$ python -q
>>> import numpy as np
>>> np.set_printoptions(suppress=True, linewidth=200)
>>> def tidy(a):
...     return np.round(a, 1) + 0
... 
>>> J = np.load("block19.npy")
>>> J
array([[14.,  9.,  3.,  9.,  3.,  6.],
       [ 9., 14.,  3.,  9.,  3.,  6.],
       [ 3.,  3.,  6.,  3.,  1.,  2.],
       [ 9.,  9.,  3., 14.,  3.,  6.],
       [ 3.,  3.,  1.,  3.,  6.,  2.],
       [ 6.,  6.,  2.,  6.,  2.,  9.]])
>>> M2 = J / np.linalg.norm(J, axis=1, keepdims=True)
>>> gram = M2 @ M2.T
>>> tidy(np.linalg.norm(M2, axis=1))
array([1., 1., 1., 1., 1., 1.])
>>> (gram - 2 * np.eye(6)).round(6).argmax(axis=1)
array([1, 0, 0, 0, 0, 0])
>>> rng = np.random.default_rng(27)
>>> lab = rng.permutation(6)
>>> M2 = J[:, lab] * rng.choice([-1, 1], 6)
>>> M2
array([[ -9.,  14.,  -3.,   9.,   3.,  -6.],
       [-14.,   9.,  -3.,   9.,   3.,  -6.],
       [ -3.,   3.,  -6.,   3.,   1.,  -2.],
       [ -9.,   9.,  -3.,  14.,   3.,  -6.],
       [ -3.,   3.,  -1.,   3.,   6.,  -2.],
       [ -6.,   6.,  -2.,   6.,   2.,  -9.]])
>>> left, _, Vt = np.linalg.svd(J.T @ M2)
>>> tidy(np.linalg.lstsq(J, M2)[0])
array([[ 0.,  1.,  0.,  0.,  0.,  0.],
       [-1.,  0.,  0.,  0.,  0.,  0.],
       [ 0.,  0., -1.,  0.,  0.,  0.],
       [ 0.,  0.,  0.,  1.,  0.,  0.],
       [ 0.,  0.,  0.,  0.,  1.,  0.],
       [ 0.,  0.,  0.,  0.,  0., -1.]])
>>> tidy(left @ Vt)
array([[ 0.,  1.,  0.,  0.,  0.,  0.],
       [-1.,  0.,  0.,  0.,  0.,  0.],
       [ 0.,  0., -1.,  0.,  0.,  0.],
       [ 0.,  0.,  0.,  1.,  0.,  0.],
       [ 0.,  0.,  0.,  0.,  1.,  0.],
       [ 0.,  0.,  0.,  0.,  0., -1.]])
>>> lab
array([1, 0, 2, 3, 4, 5])
>>> tidy(J.mean(axis=0))
array([7.3, 7.3, 3. , 7.3, 3. , 5.2])
>>> tidy(np.linalg.svd(J, compute_uv=False))
array([38.,  5.,  5.,  5.,  5.,  5.])
>>> J.sum(axis=1)
array([44., 44., 18., 44., 18., 31.])
>>> tidy(np.linalg.norm(J))
np.float64(39.6)
>>> J.shape
(6, 6)
>>> Lm = np.linalg.cholesky(J)
>>> tidy(np.diag(Lm) ** 2)
array([14. ,  8.2,  5.2,  6.9,  5.2,  5.6])
>>> tidy(Lm @ Lm.T)
array([[14.,  9.,  3.,  9.,  3.,  6.],
       [ 9., 14.,  3.,  9.,  3.,  6.],
       [ 3.,  3.,  6.,  3.,  1.,  2.],
       [ 9.,  9.,  3., 14.,  3.,  6.],
       [ 3.,  3.,  1.,  3.,  6.,  2.],
       [ 6.,  6.,  2.,  6.,  2.,  9.]])
>>> tidy(np.prod(np.diag(Lm)) ** 2), tidy(np.linalg.det(J))
(np.float64(118750.0), np.float64(118750.0))
>>> u = np.array([5, 3, 0, 4, 2, 1])
>>> M2 = J + np.outer(u, np.eye(6)[5])
>>> M2
array([[14.,  9.,  3.,  9.,  3., 11.],
       [ 9., 14.,  3.,  9.,  3.,  9.],
       [ 3.,  3.,  6.,  3.,  1.,  2.],
       [ 9.,  9.,  3., 14.,  3., 10.],
       [ 3.,  3.,  1.,  3.,  6.,  4.],
       [ 6.,  6.,  2.,  6.,  2., 10.]])
>>> tidy(np.linalg.det(M2) / np.linalg.det(J)), tidy(1 + np.linalg.solve(J, u)[5])
(np.float64(0.8), np.float64(0.8))
>>> K = np.array([[0.0, -0.7, -2.0],
...     [2.2, 0.1, 1.0],
...     [-1.1, -0.1, 0.0],
...     [-1.3, 0.2, 14.0],
...     [-0.7, -1.4, -4.0],
...     [0.4, 1.1, -16.0],
...     [0.0, 0.2, -14.0],
...     [0.7, -0.6, 9.0],
...     [-1.0, -0.1, 20.0]])
>>> x = np.array([2, -2, -1])
>>> h = np.maximum(K @ x, 0)
>>> h
array([ 3.4,  3.2,  0. ,  0. ,  5.4, 14.6, 13.6,  0. ,  0. ])
>>> np.flatnonzero(h > 1e-9)
array([0, 1, 4, 5, 6])
>>> tidy(np.maximum(K @ (3 * x), 0))
array([10.2,  9.6,  0. ,  0. , 16.2, 43.8, 40.8,  0. ,  0. ])
>>> tidy(np.tanh(K @ x))
array([ 1.,  1., -1., -1.,  1.,  1.,  1., -1., -1.])
>>> tidy(K.T @ h)
array([   9.1,    9.2, -449.2])
>>> x = np.array([1, 2, 1])
>>> target = K @ x
>>> tidy(np.linalg.solve(K.T @ K, K.T @ target))
array([1., 2., 1.])
>>> tidy(np.linalg.pinv(K) @ K)
array([[1., 0., 0.],
       [0., 1., 0.],
       [0., 0., 1.]])
>>> target = target + 0.3 * rng.normal(size=9)
>>> tidy(target)
array([ -3.1,   3.3,  -1.7,  13. ,  -7.9, -14. , -13.6,   8.6,  18.2])
>>> beta, *_ = np.linalg.lstsq(K, target)
>>> tidy(K.T @ (target - K @ beta))
array([0., 0., 0.])
>>> tidy(np.linalg.norm(target - K @ beta))
np.float64(1.0)
>>> [round(float(np.linalg.norm(np.linalg.solve(K.T @ K + lam * np.eye(3), K.T @ target))), 2) for lam in (0, 1, 10, 100)]
[2.4, 2.07, 1.23, 0.87]
>>> beta.round()
array([1., 2., 1.])
>>> mat = np.loadtxt("layer0.csv", delimiter=",")
>>> mat
array([[0., 0., 0., 0., 0., 1.],
       [0., 0., 1., 1., 1., 0.],
       [0., 1., 0., 1., 1., 0.],
       [0., 1., 1., 0., 1., 0.],
       [0., 1., 1., 1., 0., 0.],
       [1., 0., 0., 0., 0., 0.]])
>>> x = np.array([0, 6, 7, 2, 2, 6])
>>> target = mat @ x
>>> target
array([ 6., 11., 10., 15., 15.,  0.])
>>> tidy(np.linalg.solve(mat, target + mat[:, 4]))
array([0., 6., 7., 2., 3., 6.])
>>> tidy(np.linalg.solve(mat, mat[:, 3]))
array([0., 0., 0., 1., 0., 0.])
>>> Q, r_ = np.linalg.qr(mat)
>>> tidy(np.abs(np.diag(r_)))
array([1. , 1.7, 1.3, 1.2, 1.1, 1. ])
>>> np.allclose(r_.T @ r_, mat.T @ mat)
True
>>> tidy(Q)
array([[ 0. ,  0. ,  0. ,  0. ,  0. , -1. ],
       [ 0. ,  0. ,  0.8,  0.5, -0.4,  0. ],
       [ 0. , -0.6, -0.5,  0.5, -0.4,  0. ],
       [ 0. , -0.6,  0.3, -0.7, -0.4,  0. ],
       [ 0. , -0.6,  0.3,  0.2,  0.8,  0. ],
       [-1. ,  0. ,  0. ,  0. ,  0. ,  0. ]])
>>> tidy(np.trace(Q @ Q.T))
np.float64(6.0)
>>> tidy(Q.T @ Q)
array([[1., 0., 0., 0., 0., 0.],
       [0., 1., 0., 0., 0., 0.],
       [0., 0., 1., 0., 0., 0.],
       [0., 0., 0., 1., 0., 0.],
       [0., 0., 0., 0., 1., 0.],
       [0., 0., 0., 0., 0., 1.]])
>>> tidy(Q @ r_)
array([[0., 0., 0., 0., 0., 1.],
       [0., 0., 1., 1., 1., 0.],
       [0., 1., 0., 1., 1., 0.],
       [0., 1., 1., 0., 1., 0.],
       [0., 1., 1., 1., 0., 0.],
       [1., 0., 0., 0., 0., 0.]])
>>> (np.linalg.matrix_power((mat != 0) + (mat.T != 0) + np.eye(6), 6) > 0).astype(int)
array([[1, 0, 0, 0, 0, 1],
       [0, 1, 1, 1, 1, 0],
       [0, 1, 1, 1, 1, 0],
       [0, 1, 1, 1, 1, 0],
       [0, 1, 1, 1, 1, 0],
       [1, 0, 0, 0, 0, 1]])
>>> np.flatnonzero(np.linalg.matrix_power((mat != 0) + (mat.T != 0) + np.eye(6), 6)[5])
array([0, 5])
>>> (mat != 0).astype(int)
array([[0, 0, 0, 0, 0, 1],
       [0, 0, 1, 1, 1, 0],
       [0, 1, 0, 1, 1, 0],
       [0, 1, 1, 0, 1, 0],
       [0, 1, 1, 1, 0, 0],
       [1, 0, 0, 0, 0, 0]])
>>> tidy(np.sort(np.linalg.eigvals(mat).real))
array([-1., -1., -1., -1.,  1.,  3.])
>>> mat @ mat
array([[1., 0., 0., 0., 0., 0.],
       [0., 3., 2., 2., 2., 0.],
       [0., 2., 3., 2., 2., 0.],
       [0., 2., 2., 3., 2., 0.],
       [0., 2., 2., 2., 3., 0.],
       [0., 0., 0., 0., 0., 1.]])
>>> w, vecs = np.linalg.eigh(mat)
>>> x = np.array([1, 1, 3, 2, 0, 2])
>>> x @ mat @ x
np.float64(26.0)
>>> tidy(vecs * np.maximum(w, 0) @ vecs.T)
array([[0.5, 0. , 0. , 0. , 0. , 0.5],
       [0. , 0.8, 0.8, 0.8, 0.8, 0. ],
       [0. , 0.8, 0.8, 0.8, 0.8, 0. ],
       [0. , 0.8, 0.8, 0.8, 0.8, 0. ],
       [0. , 0.8, 0.8, 0.8, 0.8, 0. ],
       [0.5, 0. , 0. , 0. , 0. , 0.5]])
>>> np.abs(mat).sum(axis=1).max(), np.abs(w).max()
(np.float64(3.0), np.float64(3.0))
>>> tidy(np.linalg.eigvalsh(mat[1:, 1:]))
array([-1., -1., -1.,  0.,  3.])
>>> M2 = np.array([[-6, 5], [3, -8], [8, -5], [-4, -4], [9, 5], [-6, 1]])
>>> np.einsum("ij,ij->i", mat, mat)
array([1., 3., 3., 3., 3., 1.])
>>> np.linalg.matrix_rank(np.vstack([mat, M2.T]))
np.int64(6)
>>> np.linalg.matrix_rank(mat @ M2)
np.int64(2)
>>> X = np.array([[1.0, 2.0, 1.0, 0.0],
...     [0.0, 7.0, 6.0, 6.0],
...     [0.0, 9.0, -8.0, 6.0],
...     [0.0, 5.0, -9.0, 4.0]])
>>> Q, r_ = np.linalg.qr(X)
>>> tidy(Q)
array([[ 1. ,  0. ,  0. ,  0. ],
       [ 0. , -0.6,  0.8,  0.3],
       [ 0. , -0.7, -0.3, -0.6],
       [ 0. , -0.4, -0.5,  0.7]])
>>> np.allclose(r_.T @ r_, X.T @ X)
True
>>> Q.shape, r_.shape
((4, 4), (4, 4))
>>> tidy(np.trace(Q @ Q.T))
np.float64(4.0)
>>> tidy(Q @ r_)
array([[ 1.,  2.,  1.,  0.],
       [ 0.,  7.,  6.,  6.],
       [ 0.,  9., -8.,  6.],
       [ 0.,  5., -9.,  4.]])
>>> tidy(np.abs(np.diag(r_)))
array([ 1. , 12.4, 12. ,  0.9])
>>> W0 = np.load("mat.npy")
>>> W0
array([[ 5,  6,  7,  8,  9, 10],
       [11, 12, 13, 14, 15, 16],
       [17, 18, 19, 20, 21, 22],
       [23, 24, 25, 26, 27, 28],
       [29, 30, 31, 32, 33, 34],
       [35, 36, 37, 38, 39, 40],
       [41, 42, 43, 44, 45, 46],
       [47, 48, 49, 50, 51, 52]])
>>> np.allclose(J, J.T)
True
>>> np.trace(J)
np.float64(63.0)
>>> tidy(np.abs(np.linalg.eigvals(J)).max())
np.float64(38.0)
>>> tidy(np.linalg.det(J))
np.float64(118750.0)
>>> E = np.array([[-0.3, -1.0, 1.4, -0.9, -0.3],
...     [0.0, 0.9, 1.2, 0.4, 0.8],
...     [-0.4, 1.7, -0.2, 1.9, 0.4],
...     [-0.5, -0.4, 0.1, 1.4, 0.8],
...     [-1.6, 1.7, -0.1, -2.4, -0.3],
...     [1.1, 0.5, -1.5, -0.8, 0.0],
...     [-0.5, -0.4, 1.2, 0.4, 1.3],
...     [0.7, -0.5, 0.5, 0.9, 0.0],
...     [-0.1, -1.2, 0.6, -0.2, 0.8],
...     [0.0, 1.4, 0.8, 1.1, -0.2],
...     [0.0, 0.5, -0.4, 0.9, -0.1],
...     [-1.0, 1.0, 0.4, 0.8, -0.8],
...     [-0.8, -2.5, 0.2, 1.0, -0.6],
...     [0.3, 1.0, 0.7, 3.1, -1.8],
...     [-0.3, -1.3, -0.1, -0.3, 3.4],
...     [1.1, -1.7, -0.6, -2.5, -0.4],
...     [1.7, 0.6, -0.7, 0.3, -0.8]])
>>> E[:, 0] = -2 * E[:, 4] + 0.1 * rng.normal(size=17)
>>> tidy(E)
array([[ 0.6, -1. ,  1.4, -0.9, -0.3],
       [-1.6,  0.9,  1.2,  0.4,  0.8],
       [-0.8,  1.7, -0.2,  1.9,  0.4],
       [-1.7, -0.4,  0.1,  1.4,  0.8],
       [ 0.6,  1.7, -0.1, -2.4, -0.3],
       [ 0. ,  0.5, -1.5, -0.8,  0. ],
       [-2.6, -0.4,  1.2,  0.4,  1.3],
       [-0.1, -0.5,  0.5,  0.9,  0. ],
       [-1.6, -1.2,  0.6, -0.2,  0.8],
       [ 0.5,  1.4,  0.8,  1.1, -0.2],
       [ 0. ,  0.5, -0.4,  0.9, -0.1],
       [ 1.6,  1. ,  0.4,  0.8, -0.8],
       [ 1. , -2.5,  0.2,  1. , -0.6],
       [ 3.6,  1. ,  0.7,  3.1, -1.8],
       [-6.9, -1.3, -0.1, -0.3,  3.4],
       [ 0.9, -1.7, -0.6, -2.5, -0.4],
       [ 1.6,  0.6, -0.7,  0.3, -0.8]])
>>> M2 = E / np.sqrt((E ** 2).mean(axis=1, keepdims=True))
>>> tidy(np.linalg.norm(M2, axis=1))
array([2.2, 2.2, 2.2, 2.2, 2.2, 2.2, 2.2, 2.2, 2.2, 2.2, 2.2, 2.2, 2.2, 2.2, 2.2, 2.2, 2.2])
>>> np.linalg.matrix_rank(M2) == np.linalg.matrix_rank(E)
np.True_
